>>> import numpy as np
>>> np.set_printoptions(suppress=True, linewidth=100)
>>> mat = np.loadtxt("a.csv", delimiter=",")
>>> mat.round(4)
array([[-0.1845, -0.269 ,  0.4504, -0.0912,  0.5132,  0.0569,  1.2628, -0.4587, -1.0362,  0.4285,
         0.0024,  0.5944],
       [ 0.246 , -0.3861,  1.0514, -0.5816,  0.0443,  0.3171,  0.2608,  0.5756,  0.5316, -1.0473,
         0.4452,  0.517 ],
       [ 0.3689, -0.7653, -0.8319, -0.9559,  0.7701, -0.3072,  0.1689, -0.4381,  0.0208, -0.5763,
        -0.1931, -0.6281],
       [ 1.4757, -0.0824, -0.2548, -0.0426, -0.8504, -0.2192,  0.0136, -0.6203, -0.0902,  0.1474,
         0.4638,  0.5895],
       [-0.0615, -0.9275, -0.2661,  0.6641, -0.8008,  1.0831,  0.4748, -0.0873, -0.0152, -0.3705,
        -0.5424, -0.3809],
       [-0.3689,  0.1137, -0.4915,  1.0773,  0.1252, -0.8386,  0.5546, -0.2445,  0.2847, -0.9617,
         0.534 ,  0.2673],
       [-0.3074, -0.8207,  0.2372,  0.1113,  0.1694, -0.3885, -0.2332, -0.5898,  1.0913,  0.5783,
        -0.6575,  0.7898],
       [ 0.4919,  0.5311,  0.8146,  0.2479,  0.1686, -0.0408,  0.6838, -0.6283,  0.7487,  0.2164,
        -0.076 , -1.116 ],
       [ 0.5534, -0.124 ,  0.4874,  0.3216, -0.1432, -0.9746, -0.0534,  0.6141, -0.558 , -0.3558,
        -1.2396, -0.1113],
       [ 0.1845,  1.0137, -0.181 , -0.0308,  0.4113,  0.7219, -0.1833, -0.6614,  0.0189, -0.7156,
        -0.895 ,  0.6555],
       [-0.8608,  0.3273,  0.1273, -0.9124, -1.2216, -0.5036,  0.2583, -0.5653, -0.0598, -0.3206,
        -0.229 , -0.1096],
       [ 0.1845,  0.4552, -0.7849, -0.3545, -0.149 , -0.001 ,  1.0725,  0.9681,  0.6979,  0.4253,
        -0.3766,  0.3124]])
>>> A2 = np.linalg.inv(mat)
>>> np.round(np.linalg.inv(A2), 4)
array([[-0.1845, -0.269 ,  0.4504, -0.0912,  0.5132,  0.0569,  1.2628, -0.4587, -1.0362,  0.4285,
         0.0024,  0.5944],
       [ 0.246 , -0.3861,  1.0514, -0.5816,  0.0443,  0.3171,  0.2608,  0.5756,  0.5316, -1.0473,
         0.4452,  0.517 ],
       [ 0.3689, -0.7653, -0.8319, -0.9559,  0.7701, -0.3072,  0.1689, -0.4381,  0.0208, -0.5763,
        -0.1931, -0.6281],
       [ 1.4757, -0.0824, -0.2548, -0.0426, -0.8504, -0.2192,  0.0136, -0.6203, -0.0902,  0.1474,
         0.4638,  0.5895],
       [-0.0615, -0.9275, -0.2661,  0.6641, -0.8008,  1.0831,  0.4748, -0.0873, -0.0152, -0.3705,
        -0.5424, -0.3809],
       [-0.3689,  0.1137, -0.4915,  1.0773,  0.1252, -0.8386,  0.5546, -0.2445,  0.2847, -0.9617,
         0.534 ,  0.2673],
       [-0.3074, -0.8207,  0.2372,  0.1113,  0.1694, -0.3885, -0.2332, -0.5898,  1.0913,  0.5783,
        -0.6575,  0.7898],
       [ 0.4919,  0.5311,  0.8146,  0.2479,  0.1686, -0.0408,  0.6838, -0.6283,  0.7487,  0.2164,
        -0.076 , -1.116 ],
       [ 0.5534, -0.124 ,  0.4874,  0.3216, -0.1432, -0.9746, -0.0534,  0.6141, -0.558 , -0.3558,
        -1.2396, -0.1113],
       [ 0.1845,  1.0137, -0.181 , -0.0308,  0.4113,  0.7219, -0.1833, -0.6614,  0.0189, -0.7156,
        -0.895 ,  0.6555],
       [-0.8608,  0.3273,  0.1273, -0.9124, -1.2216, -0.5036,  0.2583, -0.5653, -0.0598, -0.3206,
        -0.229 , -0.1096],
       [ 0.1845,  0.4552, -0.7849, -0.3545, -0.149 , -0.001 ,  1.0725,  0.9681,  0.6979,  0.4253,
        -0.3766,  0.3124]])
>>> np.round(np.linalg.slogdet(mat)[0], 4)
np.float64(-1.0)
>>> np.allclose(A2, mat.T)
False
>>> round(float(np.linalg.det(mat) * np.linalg.det(A2)), 4)
1.0
>>> np.round(mat @ A2, 4) + 0
array([[1., 0., 0., 0., 0., 0., 0., 0., 0., 0., 0., 0.],
       [0., 1., 0., 0., 0., 0., 0., 0., 0., 0., 0., 0.],
       [0., 0., 1., 0., 0., 0., 0., 0., 0., 0., 0., 0.],
       [0., 0., 0., 1., 0., 0., 0., 0., 0., 0., 0., 0.],
       [0., 0., 0., 0., 1., 0., 0., 0., 0., 0., 0., 0.],
       [0., 0., 0., 0., 0., 1., 0., 0., 0., 0., 0., 0.],
       [0., 0., 0., 0., 0., 0., 1., 0., 0., 0., 0., 0.],
       [0., 0., 0., 0., 0., 0., 0., 1., 0., 0., 0., 0.],
       [0., 0., 0., 0., 0., 0., 0., 0., 1., 0., 0., 0.],
       [0., 0., 0., 0., 0., 0., 0., 0., 0., 1., 0., 0.],
       [0., 0., 0., 0., 0., 0., 0., 0., 0., 0., 1., 0.],
       [0., 0., 0., 0., 0., 0., 0., 0., 0., 0., 0., 1.]])
